In [1]: import numpy as np

In [2]: np.set_printoptions(precision=2, suppress=True, linewidth=200)

In [3]: W0 = np.array([[0, 0, 0, 0, 0, 0, 1, 0],
   ...:     [0, 0, 0, 1, 0, 0, 0, 0],
   ...:     [0, 0, 0, 0, 0, 1, 0, 0],
   ...:     [0, 0, 0, 0, 1, 0, 0, 0],
   ...:     [0, 0, 1, 0, 0, 0, 0, 0],
   ...:     [1, 0, 0, 0, 0, 0, 0, 0],
   ...:     [0, 1, 0, 0, 0, 0, 0, 0],
   ...:     [0, 0, 0, 0, 0, 0, 0, 1]])

In [4]: gram = W0.T @ W0

In [5]: print(np.linalg.eigvalsh(gram)[::-1])
[1. 1. 1. 1. 1. 1. 1. 1.]

In [6]: print(np.linalg.matrix_rank(gram))
8

In [7]: print((W0 @ W0.T).shape)
(8, 8)

In [8]: print(np.trace(gram), (W0 ** 2).sum())
8 8

In [9]: rng = np.random.default_rng(74891)

In [10]: lab = rng.permutation(8)

In [11]: out = W0[:, lab] * rng.choice([-1, 1], 8)

In [12]: print(out)
[[ 0  0  0  0  1  0  0  0]
 [ 1  0  0  0  0  0  0  0]
 [ 0  0 -1  0  0  0  0  0]
 [ 0  0  0  1  0  0  0  0]
 [ 0  0  0  0  0  0  0  1]
 [ 0  0  0  0  0  0 -1  0]
 [ 0  0  0  0  0  1  0  0]
 [ 0 -1  0  0  0  0  0  0]]

In [13]: left, _, VT = np.linalg.svd(W0.T @ out)

In [14]: print(np.linalg.lstsq(W0, out)[0])
[[ 0.  0.  0.  0.  0.  0. -1.  0.]
 [ 0.  0.  0.  0.  0.  1.  0.  0.]
 [ 0.  0.  0.  0.  0.  0.  0.  1.]
 [ 1.  0.  0.  0.  0.  0.  0.  0.]
 [ 0.  0.  0.  1.  0.  0.  0.  0.]
 [ 0.  0. -1.  0.  0.  0.  0.  0.]
 [ 0.  0.  0.  0.  1.  0.  0.  0.]
 [ 0. -1.  0.  0.  0.  0.  0.  0.]]

In [15]: print(lab)
[3 7 5 4 6 1 0 2]

In [16]: left, s, VT = np.linalg.svd(W0, full_matrices=False)

In [17]: print(left.T @ W0 @ VT.T)
[[1. 0. 0. 0. 0. 0. 0. 0.]
 [0. 1. 0. 0. 0. 0. 0. 0.]
 [0. 0. 1. 0. 0. 0. 0. 0.]
 [0. 0. 0. 1. 0. 0. 0. 0.]
 [0. 0. 0. 0. 1. 0. 0. 0.]
 [0. 0. 0. 0. 0. 1. 0. 0.]
 [0. 0. 0. 0. 0. 0. 1. 0.]
 [0. 0. 0. 0. 0. 0. 0. 1.]]

In [18]: print(left.shape, s.shape, VT.shape)
(8, 8) (8,) (8, 8)

In [19]: print(s / s[0])
[1. 1. 1. 1. 1. 1. 1. 1.]

In [20]: print((s > 1e-8).sum())
8
